$ python3 -q
>>> import numpy as np
>>> from numpy import linalg as LA
>>> np.set_printoptions(precision=2, suppress=True, linewidth=120, floatmode="fixed")
>>> arr = np.loadtxt("case5.csv", delimiter=",")
>>> arr
array([[-0.50,  1.36, -0.14, -0.47,  1.38,  0.58, -0.83, -0.71,  0.21, -0.85, -1.46, -0.55],
       [-0.65, -1.49, -0.06,  0.52,  0.52, -0.68,  1.47, -0.23,  0.38,  1.11,  1.29, -0.33],
       [ 0.31,  1.15, -0.23, -1.28,  1.10, -1.52, -0.68,  0.06, -0.74, -0.03, -0.15, -1.16],
       [ 1.51,  1.17,  0.17,  0.84,  1.13, -0.03,  0.31, -1.04,  0.76,  1.17, -0.31,  0.32],
       [ 0.27, -1.61,  0.07, -0.55,  0.22,  0.14,  1.24, -1.09, -0.56, -1.60,  0.57, -0.11],
       [-0.74, -0.15,  0.52,  0.35, -1.60,  1.79, -0.59,  0.28, -0.16,  0.24, -0.56,  1.21],
       [-0.04, -0.40,  1.43,  1.63,  0.76,  0.07, -0.82,  1.11, -0.62, -0.62,  0.91,  0.29],
       [-0.60,  0.57, -0.38, -0.25,  0.01,  1.52,  1.73,  0.62,  0.66, -0.12, -1.38, -0.29],
       [-0.62, -1.77, -0.31, -0.33,  0.27,  1.02,  1.27, -1.06,  0.28,  0.38,  0.80, -0.74],
       [-0.40,  0.43, -0.79, -1.14, -0.77, -1.44, -0.62,  0.37, -1.51, -0.77,  0.79, -0.20],
       [ 0.29, -0.35,  1.08,  1.03,  0.01, -0.03, -0.73, -0.30, -0.87,  1.18, -1.26,  1.49],
       [ 0.78,  0.12, -0.46,  1.21, -0.09,  1.67, -1.66, -0.87, -0.27, -0.30, -0.38, -0.24],
       [ 0.93,  0.10, -0.62, -0.27,  0.77, -1.37, -0.60, -1.48, -0.39,  1.14,  0.17, -1.08],
       [-0.04,  0.07,  0.15, -1.61, -0.63, -0.46, -0.88, -1.26,  0.31, -1.01, -0.70, -1.34],
       [-1.82,  0.04, -0.80,  0.70,  1.33,  0.05,  1.43, -0.27,  0.02, -0.30,  0.51,  0.57],
       [-0.12, -0.13, -0.49, -1.54, -0.77,  0.80,  1.03, -0.74,  0.44,  0.49,  1.35, -1.12],
       [-0.91,  0.08, -0.77, -0.85,  1.14,  0.21,  0.05,  1.46, -0.92, -1.51,  0.15,  0.48],
       [-0.66, -1.21, -1.51, -0.60, -0.70,  0.08,  1.05,  1.25, -1.14,  0.02, -0.05, -0.10],
       [-0.07, -1.51, -0.51, -0.89,  0.01, -1.00, -0.05, -0.20,  0.75, -1.25,  1.39, -0.73]])
>>> th = np.radians(180)
>>> r_ = np.eye(12)
>>> r_[10, 10] = r_[8, 8] = np.cos(th)
>>> r_[10, 8], r_[8, 10] = -np.sin(th), np.sin(th)
>>> r_.round(2) + 0
array([[ 1.00,  0.00,  0.00,  0.00,  0.00,  0.00,  0.00,  0.00,  0.00,  0.00,  0.00,  0.00],
       [ 0.00,  1.00,  0.00,  0.00,  0.00,  0.00,  0.00,  0.00,  0.00,  0.00,  0.00,  0.00],
       [ 0.00,  0.00,  1.00,  0.00,  0.00,  0.00,  0.00,  0.00,  0.00,  0.00,  0.00,  0.00],
       [ 0.00,  0.00,  0.00,  1.00,  0.00,  0.00,  0.00,  0.00,  0.00,  0.00,  0.00,  0.00],
       [ 0.00,  0.00,  0.00,  0.00,  1.00,  0.00,  0.00,  0.00,  0.00,  0.00,  0.00,  0.00],
       [ 0.00,  0.00,  0.00,  0.00,  0.00,  1.00,  0.00,  0.00,  0.00,  0.00,  0.00,  0.00],
       [ 0.00,  0.00,  0.00,  0.00,  0.00,  0.00,  1.00,  0.00,  0.00,  0.00,  0.00,  0.00],
       [ 0.00,  0.00,  0.00,  0.00,  0.00,  0.00,  0.00,  1.00,  0.00,  0.00,  0.00,  0.00],
       [ 0.00,  0.00,  0.00,  0.00,  0.00,  0.00,  0.00,  0.00, -1.00,  0.00,  0.00,  0.00],
       [ 0.00,  0.00,  0.00,  0.00,  0.00,  0.00,  0.00,  0.00,  0.00,  1.00,  0.00,  0.00],
       [ 0.00,  0.00,  0.00,  0.00,  0.00,  0.00,  0.00,  0.00,  0.00,  0.00, -1.00,  0.00],
       [ 0.00,  0.00,  0.00,  0.00,  0.00,  0.00,  0.00,  0.00,  0.00,  0.00,  0.00,  1.00]])
>>> B = arr @ r_.T
>>> np.allclose(LA.norm(arr, axis=1), LA.norm(B, axis=1))
True
>>> rng = np.random.default_rng(18)
>>> idx = rng.permutation(12)
>>> B = arr[:, idx] * rng.choice([-1, 1], 12)
>>> B
array([[-1.46,  0.58, -0.50, -0.14,  0.83,  0.71, -1.38,  0.21, -1.36, -0.85, -0.55, -0.47],
       [ 1.29, -0.68, -0.65, -0.06, -1.47,  0.23, -0.52,  0.38,  1.49,  1.11, -0.33,  0.52],
       [-0.15, -1.52,  0.31, -0.23,  0.68, -0.06, -1.10, -0.74, -1.15, -0.03, -1.16, -1.28],
       [-0.31, -0.03,  1.51,  0.17, -0.31,  1.04, -1.13,  0.76, -1.17,  1.17,  0.32,  0.84],
       [ 0.57,  0.14,  0.27,  0.07, -1.24,  1.09, -0.22, -0.56,  1.61, -1.60, -0.11, -0.55],
       [-0.56,  1.79, -0.74,  0.52,  0.59, -0.28,  1.60, -0.16,  0.15,  0.24,  1.21,  0.35],
       [ 0.91,  0.07, -0.04,  1.43,  0.82, -1.11, -0.76, -0.62,  0.40, -0.62,  0.29,  1.63],
       [-1.38,  1.52, -0.60, -0.38, -1.73, -0.62, -0.01,  0.66, -0.57, -0.12, -0.29, -0.25],
       [ 0.80,  1.02, -0.62, -0.31, -1.27,  1.06, -0.27,  0.28,  1.77,  0.38, -0.74, -0.33],
       [ 0.79, -1.44, -0.40, -0.79,  0.62, -0.37,  0.77, -1.51, -0.43, -0.77, -0.20, -1.14],
       [-1.26, -0.03,  0.29,  1.08,  0.73,  0.30, -0.01, -0.87,  0.35,  1.18,  1.49,  1.03],
       [-0.38,  1.67,  0.78, -0.46,  1.66,  0.87,  0.09, -0.27, -0.12, -0.30, -0.24,  1.21],
       [ 0.17, -1.37,  0.93, -0.62,  0.60,  1.48, -0.77, -0.39, -0.10,  1.14, -1.08, -0.27],
       [-0.70, -0.46, -0.04,  0.15,  0.88,  1.26,  0.63,  0.31, -0.07, -1.01, -1.34, -1.61],
       [ 0.51,  0.05, -1.82, -0.80, -1.43,  0.27, -1.33,  0.02, -0.04, -0.30,  0.57,  0.70],
       [ 1.35,  0.80, -0.12, -0.49, -1.03,  0.74,  0.77,  0.44,  0.13,  0.49, -1.12, -1.54],
       [ 0.15,  0.21, -0.91, -0.77, -0.05, -1.46, -1.14, -0.92, -0.08, -1.51,  0.48, -0.85],
       [-0.05,  0.08, -0.66, -1.51, -1.05, -1.25,  0.70, -1.14,  1.21,  0.02, -0.10, -0.60],
       [ 1.39, -1.00, -0.07, -0.51,  0.05,  0.20, -0.01,  0.75,  1.51, -1.25, -0.73, -0.89]])
>>> U, _, Vt = LA.svd(arr.T @ B)
>>> np.round(U @ Vt, 2) + 0
array([[ 0.00,  0.00,  1.00,  0.00,  0.00,  0.00,  0.00,  0.00,  0.00,  0.00,  0.00,  0.00],
       [ 0.00,  0.00,  0.00,  0.00,  0.00,  0.00,  0.00,  0.00, -1.00,  0.00,  0.00,  0.00],
       [ 0.00,  0.00,  0.00,  1.00,  0.00,  0.00,  0.00,  0.00,  0.00,  0.00,  0.00,  0.00],
       [ 0.00,  0.00,  0.00,  0.00,  0.00,  0.00,  0.00,  0.00,  0.00,  0.00,  0.00,  1.00],
       [ 0.00,  0.00,  0.00,  0.00,  0.00,  0.00, -1.00,  0.00,  0.00,  0.00,  0.00,  0.00],
       [ 0.00,  1.00,  0.00,  0.00,  0.00,  0.00,  0.00,  0.00,  0.00,  0.00,  0.00,  0.00],
       [ 0.00,  0.00,  0.00,  0.00, -1.00,  0.00,  0.00,  0.00,  0.00,  0.00,  0.00,  0.00],
       [ 0.00,  0.00,  0.00,  0.00,  0.00, -1.00,  0.00,  0.00,  0.00,  0.00,  0.00,  0.00],
       [ 0.00,  0.00,  0.00,  0.00,  0.00,  0.00,  0.00,  1.00,  0.00,  0.00,  0.00,  0.00],
       [ 0.00,  0.00,  0.00,  0.00,  0.00,  0.00,  0.00,  0.00,  0.00,  1.00,  0.00,  0.00],
       [ 1.00,  0.00,  0.00,  0.00,  0.00,  0.00,  0.00,  0.00,  0.00,  0.00,  0.00,  0.00],
       [ 0.00,  0.00,  0.00,  0.00,  0.00,  0.00,  0.00,  0.00,  0.00,  0.00,  1.00,  0.00]])
>>> idx
array([10,  5,  0,  2,  6,  7,  4,  8,  1,  9, 11,  3])
>>> Q, r_ = LA.qr(arr)
>>> np.abs(np.diag(r_))
array([3.28, 3.99, 2.85, 3.51, 3.46, 3.64, 3.37, 3.18, 2.30, 2.75, 2.68, 1.79])
>>> np.allclose(r_.T @ r_, arr.T @ arr)
True
>>> round(np.trace(Q @ Q.T), 2)
np.float64(12.0)
>>> Q.shape, r_.shape
((19, 12), (12, 12))
>>> x = np.array([0, -3, 2, -1, 0, -2, -3, 2, -3, 0, -2, 2])
>>> target = arr @ x
>>> try:
...     LA.solve(arr, target)
... except LA.LinAlgError as e:
...     print(e)
... 
Last 2 dimensions of the array must be square
>>> np.round(LA.solve(arr.T @ arr, arr.T @ target), 2) + 0
array([ 0.00, -3.00,  2.00, -1.00,  0.00, -2.00, -3.00,  2.00, -3.00,  0.00, -2.00,  2.00])
>>> np.round(LA.lstsq(arr, target)[0], 2) + 0
array([ 0.00, -3.00,  2.00, -1.00,  0.00, -2.00, -3.00,  2.00, -3.00,  0.00, -2.00,  2.00])
>>> np.round(LA.pinv(arr) @ arr, 2) + 0
array([[1.00, 0.00, 0.00, 0.00, 0.00, 0.00, 0.00, 0.00, 0.00, 0.00, 0.00, 0.00],
       [0.00, 1.00, 0.00, 0.00, 0.00, 0.00, 0.00, 0.00, 0.00, 0.00, 0.00, 0.00],
       [0.00, 0.00, 1.00, 0.00, 0.00, 0.00, 0.00, 0.00, 0.00, 0.00, 0.00, 0.00],
       [0.00, 0.00, 0.00, 1.00, 0.00, 0.00, 0.00, 0.00, 0.00, 0.00, 0.00, 0.00],
       [0.00, 0.00, 0.00, 0.00, 1.00, 0.00, 0.00, 0.00, 0.00, 0.00, 0.00, 0.00],
       [0.00, 0.00, 0.00, 0.00, 0.00, 1.00, 0.00, 0.00, 0.00, 0.00, 0.00, 0.00],
       [0.00, 0.00, 0.00, 0.00, 0.00, 0.00, 1.00, 0.00, 0.00, 0.00, 0.00, 0.00],
       [0.00, 0.00, 0.00, 0.00, 0.00, 0.00, 0.00, 1.00, 0.00, 0.00, 0.00, 0.00],
       [0.00, 0.00, 0.00, 0.00, 0.00, 0.00, 0.00, 0.00, 1.00, 0.00, 0.00, 0.00],
       [0.00, 0.00, 0.00, 0.00, 0.00, 0.00, 0.00, 0.00, 0.00, 1.00, 0.00, 0.00],
       [0.00, 0.00, 0.00, 0.00, 0.00, 0.00, 0.00, 0.00, 0.00, 0.00, 1.00, 0.00],
       [0.00, 0.00, 0.00, 0.00, 0.00, 0.00, 0.00, 0.00, 0.00, 0.00, 0.00, 1.00]])
>>> target = target + 0.1 * rng.normal(size=19)
>>> target
array([ -2.82,  -3.95,   2.82,  -7.87,  -0.39,   3.91,   7.63,  -9.01,  -6.87,   6.22,  11.95,  -1.48,  -1.03,   0.53,
        -7.22, -11.55,   4.91,   3.70,  -0.33])
>>> b, *_ = LA.lstsq(arr, target)
>>> [round(float(LA.norm(LA.solve(arr.T @ arr + lam * np.eye(12), arr.T @ target))), 2) for lam in (0, 1, 10, 100)]
[6.93, 6.17, 3.85, 0.99]
>>> np.round(arr.T @ (target - arr @ b), 2) + 0
array([0.00, 0.00, 0.00, 0.00, 0.00, 0.00, 0.00, 0.00, 0.00, 0.00, 0.00, 0.00])
>>> b.round()
array([-0.00, -3.00,  2.00, -1.00,  0.00, -2.00, -3.00,  2.00, -3.00,  0.00, -2.00,  2.00])
>>> proj = arr @ LA.solve(arr.T @ arr, arr.T)
>>> np.diag(proj)
array([0.52, 0.43, 0.47, 0.57, 0.89, 0.51, 0.80, 0.62, 0.50, 0.62, 0.67, 0.82, 0.46, 0.55, 0.81, 0.71, 0.73, 0.66,
       0.66])
>>> X = np.loadtxt("out14.csv", delimiter=",")
>>> X
array([[ -7.43,  -3.27,  -0.33,  19.99,   4.34,   3.52,  -6.95,  -0.93,   1.38,   0.73,   0.32],
       [ -6.40,  -3.88,  -0.44, -17.83,   5.56, -22.06,  -3.04,   1.28,   0.12,  -1.01,   1.80],
       [  3.60,   4.27,   0.54, -12.43,   8.25,  -3.17,   6.72,  -0.76,  -0.32,  -0.28,   3.20],
       [  3.02,  -2.13,   0.15,   0.04,   5.96,  30.52,   5.92,  -2.46,   0.00,   0.34,   3.26],
       [-11.27,  -2.37,   0.10, -10.23,  -3.10, -31.67,   7.94,  -0.90,   2.98,  -0.60,  -0.13],
       [ -0.30,   0.18,  -0.32,  -4.45,  -0.44,  12.62, -22.50,  -0.10,  -2.69,  -0.12,  -1.18],
       [  9.57,  -1.11,   0.08,   1.33,   0.97, -21.15,  11.16,   0.48,  -0.42,  -0.91,   3.23],
       [  9.86,   2.57,   0.34,   6.82,   7.34,  -9.30,  -3.31,  -0.75,  -2.14,   0.53,  -1.54],
       [  7.71,  -1.53,   0.24,  27.48,  -7.58, -16.54,   1.17,  -0.84,   0.51,  -0.45,  -1.37],
       [ -1.46,  -1.57,   0.03,  26.84,   0.95,  17.70,   4.97,   0.07,  -2.55,  -0.26,   2.02],
       [  0.19,   1.05,  -0.01,   2.99,  -6.53, -20.97, -14.71,  -0.49,  -1.29,  -0.52,  -0.88],
       [ -6.11,   2.33,   0.61,   3.10,  -0.54,  19.60,   5.37,  -1.45,  -1.40,   0.53,   5.78],
       [  0.47,   2.27,   0.04,  -4.58,  -1.13,  -4.34, -17.96,   0.73,  -0.19,   0.80,  -2.93],
       [ -2.33,   0.58,   0.35, -11.70,  -2.52,   0.05,  -9.42,   0.66,  -2.89,  -1.20,  -7.31],
       [ -8.59,  -2.44,  -0.74,   7.03,  -3.31,   3.67,  16.28,  -0.95,   0.47,  -1.45,  -2.41],
       [  9.00,   1.68,  -0.29,  12.86,   0.21,  16.60,   6.26,   0.02,   0.04,  -0.86,  -4.48],
       [ -0.17,   0.66,  -0.50,  -5.60,   4.02,   0.68,   8.39,   0.60,   2.65,  -0.86,   0.96],
       [-14.00,  -3.22,   0.75,   1.25,  -4.24,  23.35, -12.27,   1.75,   0.22,  -1.52,  -5.41],
       [ -2.94,   1.05,  -0.10,  -2.86,  10.04,  -2.90,  11.22,   0.25,  -1.54,   0.71,  -4.89],
       [  2.98,  -4.99,  -0.13,  10.16,   3.05,  -0.74,   0.04,   2.40,   0.72,  -0.42,   4.29],
       [ -2.72,   5.18,  -0.63,  21.25,   2.15,  -5.86, -15.48,   0.63,   0.86,  -0.50,  -0.11],
       [  8.50,   0.26,  -0.37,   4.99,   1.17, -22.84,  -8.18,   1.71,   0.57,  -1.18,   2.10],
       [ -4.90,  -1.91,   0.14,  -0.50,  -0.29,  31.99,   9.31,  -0.60,  -0.80,   0.45,  -1.03],
       [  1.89,  -3.26,   0.41, -37.49,  -7.10,   0.47, -21.67,  -0.65,  -0.29,  -2.93,  -1.11],
       [  0.24,  -0.81,  -0.39,  -3.74,  -1.02, -19.94,  -1.21,   0.57,   0.95,   0.76,  -6.01],
       [ -3.04,  -0.79,   0.41,  15.90,  -1.04,  -7.05,   4.44,  -1.66,  -0.89,  -0.23,   1.85],
       [  2.06,  -1.14,   0.51, -10.27,   2.81,  -5.88, -19.79,   0.22,   1.65,   0.79,  -3.44],
       [  2.56,   0.78,  -1.06, -21.76,  -6.81, -16.04, -16.49,  -0.06,   0.78,   0.75,  -1.92],
       [ -5.62,   1.12,  -0.14,  13.51,  -5.00,   1.65,  -4.29,  -2.26,  -1.35,  -0.57,   6.72],
       [ -4.78,  -0.52,   0.13,   3.56,  -8.07,  -2.06,   9.90,   0.25,  -1.20,  -1.82,  -7.59],
       [ -5.74,   0.40,  -0.41,  -7.51,  -6.79,   2.42,   7.55,   0.52,  -3.03,  -0.03,  -0.24],
       [  7.94,   2.87,  -1.00, -21.50,  -1.85,   2.96,  -3.60,   1.51,  -0.42,  -0.09,   2.09],
       [ 11.10,  -1.44,   0.77, -12.55,  -6.10, -24.08,  -6.16,  -1.00,   3.04,  -0.34,  -7.81],
       [  6.23,   0.15,  -0.09, -37.07,  -8.41,  -8.39,   3.85,   0.21,  -1.64,  -0.50,   0.56],
       [  0.50,   0.51,  -0.96, -12.99,  -0.66, -22.64,   3.44,   0.99,   1.23,  -0.37,  -6.22],
       [ -0.19,  -1.57,  -0.90,   3.16,  -5.65,  17.85,  -1.29,   0.35,   0.51,   0.07,   6.39],
       [  7.96,   3.02,   1.21, -20.18,  -7.21, -13.49,  -4.55,  -0.51,   2.64,   0.41,   0.58],
       [  2.99,   1.54,  -1.02, -10.75,  -1.08,  22.71,   8.06,   1.43,   0.33,  -1.00,  -2.35],
       [ -0.79,   0.46,   0.46,  -1.50,  -3.50,  -7.49,  -2.50,   1.31,  -1.59,  -0.37,  -2.59],
       [ -6.56,   4.12,   0.88, -39.64,  -2.93,  -9.16,  -3.14,  -0.71,  -0.95,   1.08,   6.01],
       [ 12.26,  -4.26,  -1.05, -13.40,  -7.80,   9.72,   3.64,   0.21,   0.00,   0.27,   0.13],
       [ -9.37,  -2.10,  -1.45,   0.79,   5.47,  -1.23,  -8.12,  -0.43,   1.42,  -1.19,  -3.67]])
>>> proj = X @ LA.solve(X.T @ X, X.T)
>>> np.diag(proj)
array([0.19, 0.33, 0.26, 0.32, 0.34, 0.24, 0.23, 0.26, 0.27, 0.15, 0.18, 0.16, 0.14, 0.24, 0.24, 0.23, 0.19, 0.48,
       0.27, 0.34, 0.38, 0.24, 0.16, 0.57, 0.15, 0.12, 0.21, 0.28, 0.30, 0.28, 0.22, 0.22, 0.36, 0.23, 0.19, 0.23,
       0.31, 0.27, 0.12, 0.37, 0.36, 0.35])
>>> np.trace(proj)
np.float64(11.0)
